% ipython --no-banner

In [1]: import numpy as np

In [2]: np.set_printoptions(precision=2, suppress=True, linewidth=200, sign=" ")

In [3]: F = np.load("m.npy")

In [4]: print(F)
[[  0   2   1]
 [  0   4   4]
 [  1   5   4]
 [  4   6   6]
 [  7   8   8]
 [  9   8   9]
 [ 12  11  11]
 [ 12  14  12]
 [ 12  14  14]
 [ 13  16  16]
 [ 15  19  17]]

In [5]: Ac = (F - F.mean(axis=0)) / F.std(axis=0)

In [6]: print(Ac.std(axis=0))
[ 1.  1.  1.]

In [7]: coef = np.linalg.lstsq(np.delete(Ac, 2, axis=1), Ac[:, 2])[0]

In [8]: print(round(float(1 - np.var(Ac[:, 2] - np.delete(Ac, 2, axis=1) @ coef)), 2))
0.98

In [9]: print(np.abs(coef).argmax())
1

In [10]: d = np.linalg.norm(F[:, None] - F[None], axis=-1)

In [11]: print(np.unravel_index(d.round(6).argmax(), d.shape))
(np.int64(0), np.int64(10))

In [12]: print(d.shape)
(11, 11)

In [13]: print(np.linalg.matrix_rank(d ** 2))
5

In [14]: print((d + 1e9 * np.eye(11)).round(6).argmin(axis=1))
[ 1  2  1  2  5  4  7  8  7  8  9]

In [15]: print(d[:5, :5])
[[  0.     3.61   4.36   7.55  11.58]
 [  3.61   0.     1.41   4.9    9.  ]
 [  4.36   1.41   0.     3.74   7.81]
 [  7.55   4.9    3.74   0.     4.12]
 [ 11.58   9.     7.81   4.12   0.  ]]

In [16]: print(np.flatnonzero(d[9] < d.mean() / 2))
[  7   8   9  10]

In [17]: print(np.linalg.norm(F, axis=1))
[  2.24   5.66   6.48   9.38  13.3   15.03  19.65  22.    23.15  26.1   29.58]

In [18]: print(round(np.log10(np.linalg.cond(F))))
1

In [19]: print(np.abs(np.linalg.svd(F)[2][-1]))
[ 0.12  0.63  0.77]

In [20]: print(np.linalg.cond(F) > 100)
False

In [21]: print(np.argsort(-np.linalg.norm(F, axis=0).round(6), kind="stable")[:3])
[ 1  2  0]

In [22]: E = np.load("layer0.npy")

In [23]: print(E)
[[  0.64   3.41  -9.04  -3.49]
 [  6.66   2.16   2.29   4.31]
 [ 17.54  -6.14   7.65  15.39]
 [  5.81   0.06  -5.     2.07]
 [  7.02   1.6    1.74   4.52]
 [ 18.59 -12.61  -5.99  13.63]
 [  3.11   4.8    0.36   0.65]
 [ 22.13  -9.61   9.98  20.08]
 [ 17.26  -8.35   1.45  13.89]
 [  6.84   0.36  -1.78   3.66]
 [  1.1    2.57 -10.04  -3.28]
 [ 10.78  -2.53   0.46   7.73]
 [ 13.66  -4.21   3.17  10.92]
 [ 11.04   1.34  10.75  10.03]
 [  8.34   2.33   6.75   6.74]
 [ 10.81  -1.41   3.31   8.32]
 [ -3.25   8.49  -5.66  -6.4 ]
 [  8.07   2.39   6.24   6.4 ]
 [  5.44   2.9    1.2    2.97]
 [ 18.91 -11.12  -1.53  14.81]
 [ 17.8   -9.69  -0.6   13.97]
 [  9.56  -4.18  -6.6    5.2 ]
 [  7.83  -2.71  -7.07   3.51]
 [  6.4    1.77   0.67   3.74]
 [  6.67  -2.13  -8.4    2.18]
 [  7.99   2.4    6.08   6.29]]

In [24]: # rows and columns are dependent

In [25]: U, sig, Vh = np.linalg.svd(E)

In [26]: vecs = Vh[:(sig > 1e-8).sum()]

In [27]: rng = np.random.default_rng(2046)

In [28]: vec = E[3] + 5 * E[19] + rng.integers(2) * np.eye(4)[2]

In [29]: print(vec)
[100.34 -55.54 -12.63  76.11]

In [30]: print(vecs.T @ vecs)
[[ 0.75  0.12 -0.13  0.4 ]
 [ 0.12  0.94  0.06 -0.19]
 [-0.13  0.06  0.94  0.2 ]
 [ 0.4  -0.19  0.2   0.37]]

In [31]: print(np.diag(vecs.T @ vecs))
[ 0.75  0.94  0.94  0.37]

In [32]: print(np.linalg.matrix_rank(np.vstack([E, vec])))
3
